$ python -q
>>> import numpy as np
>>> from numpy import linalg as LA
>>> np.set_printoptions(precision=2, suppress=True, linewidth=140)
>>> X = np.array([[0, 6, 1, 0, 4, 2],
...     [5, 2, 0, 7, 9, 7],
...     [2, 9, 8, 0, 7, 6],
...     [7, 6, 2, 0, 4, 0],
...     [3, 2, 3, 9, 9, 9],
...     [1, 0, 3, 4, 8, 7],
...     [0, 2, 0, 6, 8, 3]])
>>> X
array([[0, 6, 1, 0, 4, 2],
       [5, 2, 0, 7, 9, 7],
       [2, 9, 8, 0, 7, 6],
       [7, 6, 2, 0, 4, 0],
       [3, 2, 3, 9, 9, 9],
       [1, 0, 3, 4, 8, 7],
       [0, 2, 0, 6, 8, 3]])
>>> P = X @ LA.solve(X.T @ X, X.T)
>>> np.allclose(P @ P, P)
True
>>> x0 = np.array([3, 3, 3, 1, 1, 1])
>>> target = X @ x0
>>> np.round(LA.pinv(X) @ X, 2) + 0
array([[1., 0., 0., 0., 0., 0.],
       [0., 1., 0., 0., 0., 0.],
       [0., 0., 1., 0., 0., 0.],
       [0., 0., 0., 1., 0., 0.],
       [0., 0., 0., 0., 1., 0.],
       [0., 0., 0., 0., 0., 1.]])
>>> LA.solve(X.T @ X, X.T @ target)
array([3., 3., 3., 1., 1., 1.])
>>> LA.lstsq(X, target)[0]
array([3., 3., 3., 1., 1., 1.])
>>> rng = np.random.default_rng(3301)
>>> target = target + 0.02 * rng.normal(size=7)
>>> target
array([26.96, 44.  , 70.  , 49.  , 50.99, 30.99, 23.01])
>>> b, *_ = LA.lstsq(X, target)
>>> round(float(LA.norm(target - X @ b)), 2)
0.02
>>> b
array([3.  , 3.  , 3.01, 1.  , 1.  , 0.99])
>>> q, R = LA.qr(X)
>>> np.abs(np.diag(R))
array([ 9.38,  9.97,  5.57, 11.1 ,  3.91,  3.02])
>>> np.round(np.trace(q @ q.T), 2)
np.float64(6.0)
>>> round(float(abs(R[0, 0])), 2), np.round(LA.norm(X[:, 0]), 2)
(9.38, np.float64(9.38))
>>> np.round(q @ R, 2) + 0
array([[0., 6., 1., 0., 4., 2.],
       [5., 2., 0., 7., 9., 7.],
       [2., 9., 8., 0., 7., 6.],
       [7., 6., 2., 0., 4., 0.],
       [3., 2., 3., 9., 9., 9.],
       [1., 0., 3., 4., 8., 7.],
       [0., 2., 0., 6., 8., 3.]])
>>> f = np.array([5, -3, -3, -4, -7]) + 0.5
>>> mat = np.outer(f, f) / (f @ f)
>>> mat
array([[ 0.31, -0.14, -0.14, -0.2 , -0.37],
       [-0.14,  0.06,  0.06,  0.09,  0.17],
       [-0.14,  0.06,  0.06,  0.09,  0.17],
       [-0.2 ,  0.09,  0.09,  0.13,  0.23],
       [-0.37,  0.17,  0.17,  0.23,  0.43]])
>>> # a projection of rank 1
>>> ev, evecs = LA.eigh(mat)
>>> np.round(evecs.T @ mat @ evecs, 2) + 0
array([[0., 0., 0., 0., 0.],
       [0., 0., 0., 0., 0.],
       [0., 0., 0., 0., 0.],
       [0., 0., 0., 0., 0.],
       [0., 0., 0., 0., 1.]])
>>> np.unique(ev.round(6) + 0, return_counts=True)[1]
array([4, 1])
>>> np.abs(evecs[:, -1])
array([0.56, 0.25, 0.25, 0.35, 0.66])
>>> np.round(LA.svd(mat, compute_uv=False), 2) + 0
array([1., 0., 0., 0., 0.])
>>> Uu, sv, Vt = LA.svd(mat)
>>> evecs = Vt[:(sv > 1e-8).sum()]
>>> x0 = mat[4] + -1 * mat[1] + rng.integers(2) * np.eye(5)[1]
>>> x0
array([-0.23,  0.1 ,  0.1 ,  0.14,  0.27])
>>> round(float(LA.norm(x0 - evecs.T @ evecs @ x0)), 2)
0.0
>>> np.diag(evecs.T @ evecs)
array([0.31, 0.06, 0.06, 0.13, 0.43])
>>> np.allclose(evecs.T @ evecs @ x0, x0)
True
>>> LA.matrix_rank(np.vstack([mat, x0]))
np.int64(1)
>>> evecs.T @ evecs
array([[ 0.31, -0.14, -0.14, -0.2 , -0.37],
       [-0.14,  0.06,  0.06,  0.09,  0.17],
       [-0.14,  0.06,  0.06,  0.09,  0.17],
       [-0.2 ,  0.09,  0.09,  0.13,  0.23],
       [-0.37,  0.17,  0.17,  0.23,  0.43]])
>>> (mat + mat.T) / 2
array([[ 0.31, -0.14, -0.14, -0.2 , -0.37],
       [-0.14,  0.06,  0.06,  0.09,  0.17],
       [-0.14,  0.06,  0.06,  0.09,  0.17],
       [-0.2 ,  0.09,  0.09,  0.13,  0.23],
       [-0.37,  0.17,  0.17,  0.23,  0.43]])
>>> round(np.abs(LA.eigvals(mat)).max(), 2)
np.float64(1.0)
>>> np.trace(mat)
np.float64(1.0)
>>> np.allclose(mat @ mat.T, mat.T @ mat)
True
>>> round(LA.norm(mat, 2) / LA.norm(mat), 2)
np.float64(1.0)
>>> [round(float(x), 2) for x in LA.svd(mat, compute_uv=False)[:3]]
[1.0, 0.0, 0.0]
>>> data = np.loadtxt("out1.csv", delimiter=",")
>>> data
array([[-3.,  0.,  0., -1., -2.],
       [ 0.,  0.,  0.,  0.,  0.],
       [ 0.,  0.,  0.,  0.,  0.],
       [ 0.,  0.,  0.,  0.,  0.],
       [ 1.,  2.,  3., -2.,  1.],
       [-2., -1., -3., -2., -4.],
       [ 1.,  1.,  3., -2., -3.],
       [-2.,  1.,  3., -3., -5.],
       [ 0.,  0.,  0.,  0.,  0.],
       [ 1.,  1.,  3., -2., -3.],
       [ 0.,  0.,  0.,  0.,  0.],
       [ 2.,  0.,  0., -3., -5.],
       [ 0.,  0.,  0.,  0.,  0.],
       [ 1.,  1.,  3., -2., -3.],
       [ 1., -1., -3., -1., -2.],
       [ 0.,  0.,  0.,  0.,  0.],
       [ 0.,  0.,  0.,  0.,  0.],
       [ 0.,  0.,  0.,  0.,  0.],
       [-1.,  3.,  6., -5., -4.]])
>>> cen = data - data.mean(axis=0)
>>> Uu, sv, Vt = LA.svd(cen, full_matrices=False)
>>> (np.sign(Uu[:, 0]) == np.sign(Uu[0, 0])).astype(int)
array([1, 1, 1, 1, 0, 1, 0, 0, 1, 0, 1, 0, 1, 0, 1, 1, 1, 1, 0])
>>> np.searchsorted(np.cumsum(sv ** 2) / (sv ** 2).sum(), 0.9) + 1
np.int64(3)
>>> np.abs(Uu[:, 0]).argmax()
np.int64(18)
>>> np.round(sv ** 2 / (sv ** 2).sum(), 2) + 0
array([0.6 , 0.27, 0.11, 0.02, 0.  ])
>>> np.abs(Vt[0]).argmax()
np.int64(2)
>>> np.round(cen.mean(axis=0), 2) + 0
array([0., 0., 0., 0., 0.])
>>> Vt[0] * np.sign(Vt[0, np.abs(Vt[0]).argmax()])
array([-0.01,  0.28,  0.67, -0.47, -0.5 ])
>>> sv.round(2) + 0
array([11.96,  8.06,  5.04,  2.22,  0.  ])
>>> LA.matrix_rank(cen)
np.int64(4)
>>> M = np.load("m.npy")
>>> M
array([[  3,   0,   3,  -2,   0,  -1,   1,  -3,  -3,   4,   2,   2],
       [  8,  -5,   7,   2,  -3,   1,  -4,  -6,  -1,   4,   2,   5],
       [  5,  -5,   3,   3,  -2,  -3,  -9, -11,  -5,   4,   2,   0],
       [  9,   0,   8,   5,  -7,  -3,  -9, -13,  -6,  -1,   3,   1],
       [ 10,   3,  11,   4,  -4,   1,  -4,  -8,  -8,  -5,   0,  -3],
       [ 12,  -2,  12,   4,  -7,  -3,  -2,  -5, -11,  -7,  -2,   2],
       [ 15,   0,  11,   2,  -9,  -8,  -5,  -4,  -8,  -9,   1,   1],
       [ 11,  -4,   6,   6,  -5, -10,  -8,  -2,  -5, -10,   3,   4],
       [ 15,  -4,   9,   1,  -5,  -8, -11,   3,  -2,  -5,   5,   5],
       [ 16,  -3,  10,   2,  -7, -12,  -9,   1,   2,  -6,   9,   4],
       [ 14,   2,  15,  -2,  -2, -14,  -9,   3,   0, -10,   5,   3],
       [ 12,   0,  10,  -6,   3, -18, -14,   4,   3,  -8,   9,   1],
       [ 17,  -1,  10,  -8,   1, -17, -15,   7,   4, -10,  11,   2],
       [ 17,  -5,  12,  -6,   1, -14, -15,   5,   0, -14,  16,   6],
       [ 14,  -5,  13, -11,   4, -10, -16,   4,   0, -10,  20,   7],
       [ 12,  -5,  16,  -9,   8,  -5, -14,   1,  -3,  -9,  21,   9],
       [ 13,  -5,  12,  -7,   8, -10, -14,   5,  -6,  -4,  23,   4],
       [ 18,  -2,   7,  -5,   5, -13,  -9,   5,  -1,  -7,  20,   3],
       [ 19,   2,  11,  -3,   9, -11, -13,   0,   4,  -2,  21,   4],
       [ 14,   4,  11,  -5,   8,  -7, -16,   1,   9,  -4,  23,   0],
       [ 10,   4,   9,  -1,   4,  -5, -17,   6,   7,  -2,  20,  -1],
       [  5,   4,   8,   2,   4,  -7, -19,   2,   6,  -6,  17,   1],
       [  1,   2,   3,   3,   7,  -6, -19,  -2,   6,  -4,  20,  -4],
       [  0,   5,   8,  -2,   8,  -9, -20,  -2,   6,   1,  16,  -5]])
>>> Z = M[[2, 17]].astype(float)
>>> for _ in range(3):
...     lab = LA.norm(M[:, None] - Z, axis=-1).argmin(axis=1)
...     Z = np.array([M[lab == j].mean(axis=0) for j in range(2)])
... 
>>> lab
array([0, 0, 0, 0, 0, 0, 0, 0, 0, 1, 1, 1, 1, 1, 1, 1, 1, 1, 1, 1, 1, 1, 1, 1])
>>> np.bincount(lab)
array([ 9, 15])
>>> np.abs(Z[1] - Z[0]).argmax()
np.int64(10)
>>> cen = M - M.mean(axis=0)
>>> evecs = LA.svd(cen)[2][:1]
>>> Y = cen - cen @ evecs.T @ evecs
>>> LA.norm(Y, axis=1).round(6).argmax()
np.int64(23)
>>> np.cov(cen @ evecs.T, rowvar=False)
array(176.76)
>>> Y = np.array([[7, 7, 9],
...     [8, 3, 0],
...     [6, 2, 5],
...     [9, 0, 3],
...     [1, 4, 7],
...     [1, 1, 4],
...     [9, 5, 9],
...     [7, 5, 6],
...     [0, 9, 2],
...     [0, 2, 5],
...     [0, 2, 6],
...     [4, 5, 8]])
>>> np.einsum("ij->j", M)
array([ 270,  -20,  225,  -33,   19, -192, -270,   -9,  -12, -120,  267,   51])
>>> Y.T @ M.T
array([[  16,   16, -123,  -22,   89,  121,  103,   50,   65,   89,  122,  -19,    5,    8,  -57,  -21,  -17,   65,   85,   15,   31,
         -23, -132, -145],
       [  11,   22, -118, -107,  -71,  -71,  -45,  -42,   50,   87,   87,   82,  131,  102,  110,  105,   81,  153,  215,  201,  150,
          68,    2,    7],
       [  65,   94,  -82,  -75,  -16,   18,  -15,  -22,   76,   88,   66,   15,   65,  115,  152,  224,  214,  221,  275,  192,  139,
          24,  -45,  -65]])
>>> np.einsum("ij,ij->i", M, M)
array([  66,  250,  328,  525,  441,  573,  683,  552,  621,  781,  853,  980, 1259, 1429, 1448, 1404, 1369, 1161, 1343, 1354, 1018,  901,
        941,  960])
>>> LA.matrix_rank(np.vstack([M, Y.T]))
np.int64(12)
>>> Uu, sv, Vt = LA.svd(M, full_matrices=False)
>>> round(np.sqrt((sv ** 2).sum()), 2), round(float(LA.norm(M)), 2)
(np.float64(145.74), 145.74)
>>> np.round(Uu.T @ Uu, 2) + 0
array([[1., 0., 0., 0., 0., 0., 0., 0., 0., 0., 0., 0.],
       [0., 1., 0., 0., 0., 0., 0., 0., 0., 0., 0., 0.],
       [0., 0., 1., 0., 0., 0., 0., 0., 0., 0., 0., 0.],
       [0., 0., 0., 1., 0., 0., 0., 0., 0., 0., 0., 0.],
       [0., 0., 0., 0., 1., 0., 0., 0., 0., 0., 0., 0.],
       [0., 0., 0., 0., 0., 1., 0., 0., 0., 0., 0., 0.],
       [0., 0., 0., 0., 0., 0., 1., 0., 0., 0., 0., 0.],
       [0., 0., 0., 0., 0., 0., 0., 1., 0., 0., 0., 0.],
       [0., 0., 0., 0., 0., 0., 0., 0., 1., 0., 0., 0.],
       [0., 0., 0., 0., 0., 0., 0., 0., 0., 1., 0., 0.],
       [0., 0., 0., 0., 0., 0., 0., 0., 0., 0., 1., 0.],
       [0., 0., 0., 0., 0., 0., 0., 0., 0., 0., 0., 1.]])
>>> Uu.shape, sv.shape, Vt.shape
((24, 12), (12,), (12, 12))
>>> np.round(Vt @ Vt.T, 2) + 0
array([[1., 0., 0., 0., 0., 0., 0., 0., 0., 0., 0., 0.],
       [0., 1., 0., 0., 0., 0., 0., 0., 0., 0., 0., 0.],
       [0., 0., 1., 0., 0., 0., 0., 0., 0., 0., 0., 0.],
       [0., 0., 0., 1., 0., 0., 0., 0., 0., 0., 0., 0.],
       [0., 0., 0., 0., 1., 0., 0., 0., 0., 0., 0., 0.],
       [0., 0., 0., 0., 0., 1., 0., 0., 0., 0., 0., 0.],
       [0., 0., 0., 0., 0., 0., 1., 0., 0., 0., 0., 0.],
       [0., 0., 0., 0., 0., 0., 0., 1., 0., 0., 0., 0.],
       [0., 0., 0., 0., 0., 0., 0., 0., 1., 0., 0., 0.],
       [0., 0., 0., 0., 0., 0., 0., 0., 0., 1., 0., 0.],
       [0., 0., 0., 0., 0., 0., 0., 0., 0., 0., 1., 0.],
       [0., 0., 0., 0., 0., 0., 0., 0., 0., 0., 0., 1.]])
>>> np.round(Uu.T @ M @ Vt.T, 2) + 0
array([[126.04,   0.  ,   0.  ,   0.  ,   0.  ,   0.  ,   0.  ,   0.  ,   0.  ,   0.  ,   0.  ,   0.  ],
       [  0.  ,  50.77,   0.  ,   0.  ,   0.  ,   0.  ,   0.  ,   0.  ,   0.  ,   0.  ,   0.  ,   0.  ],
       [  0.  ,   0.  ,  32.41,   0.  ,   0.  ,   0.  ,   0.  ,   0.  ,   0.  ,   0.  ,   0.  ,   0.  ],
       [  0.  ,   0.  ,   0.  ,  25.48,   0.  ,   0.  ,   0.  ,   0.  ,   0.  ,   0.  ,   0.  ,   0.  ],
       [  0.  ,   0.  ,   0.  ,   0.  ,  16.79,   0.  ,   0.  ,   0.  ,   0.  ,   0.  ,   0.  ,   0.  ],
       [  0.  ,   0.  ,   0.  ,   0.  ,   0.  ,  15.9 ,   0.  ,   0.  ,   0.  ,   0.  ,   0.  ,   0.  ],
       [  0.  ,   0.  ,   0.  ,   0.  ,   0.  ,   0.  ,  14.16,   0.  ,   0.  ,   0.  ,   0.  ,   0.  ],
       [  0.  ,   0.  ,   0.  ,   0.  ,   0.  ,   0.  ,   0.  ,  12.59,   0.  ,   0.  ,   0.  ,   0.  ],
       [  0.  ,   0.  ,   0.  ,   0.  ,   0.  ,   0.  ,   0.  ,   0.  ,   8.91,   0.  ,   0.  ,   0.  ],
       [  0.  ,   0.  ,   0.  ,   0.  ,   0.  ,   0.  ,   0.  ,   0.  ,   0.  ,   7.46,   0.  ,   0.  ],
       [  0.  ,   0.  ,   0.  ,   0.  ,   0.  ,   0.  ,   0.  ,   0.  ,   0.  ,   0.  ,   5.73,   0.  ],
       [  0.  ,   0.  ,   0.  ,   0.  ,   0.  ,   0.  ,   0.  ,   0.  ,   0.  ,   0.  ,   0.  ,   3.91]])
>>> np.cumsum(sv ** 2) / np.sum(sv ** 2)
array([0.75, 0.87, 0.92, 0.95, 0.96, 0.97, 0.98, 0.99, 1.  , 1.  , 1.  , 1.  ])
>>> m1 = np.array([[3, 3, 0, 0],
...     [-3, -1, 3, -1],
...     [3, -1, 3, -2],
...     [-2, 0, 1, -2],
...     [-2, 0, -1, -1],
...     [-2, 0, 1, -2]])
>>> Y = m1 / LA.norm(m1, axis=1, keepdims=True)
>>> C2 = Y @ Y.T
>>> (C2 - 2 * np.eye(6)).round(6).argmax(axis=1)
array([2, 3, 0, 5, 3, 3])
>>> LA.norm(Y, axis=1)
array([1., 1., 1., 1., 1., 1.])
>>> np.round(np.degrees(np.arccos(np.clip(C2[3, 0], -1, 1))), 2)
np.float64(118.13)
>>> C2[3]
array([-0.47,  0.82,  0.07,  1.  ,  0.68,  1.  ])
>>> C2
array([[ 1.  , -0.63,  0.29, -0.47, -0.58, -0.47],
       [-0.63,  1.  ,  0.14,  0.82,  0.37,  0.82],
       [ 0.29,  0.14,  1.  ,  0.07, -0.6 ,  0.07],
       [-0.47,  0.82,  0.07,  1.  ,  0.68,  1.  ],
       [-0.58,  0.37, -0.6 ,  0.68,  1.  ,  0.68],
       [-0.47,  0.82,  0.07,  1.  ,  0.68,  1.  ]])
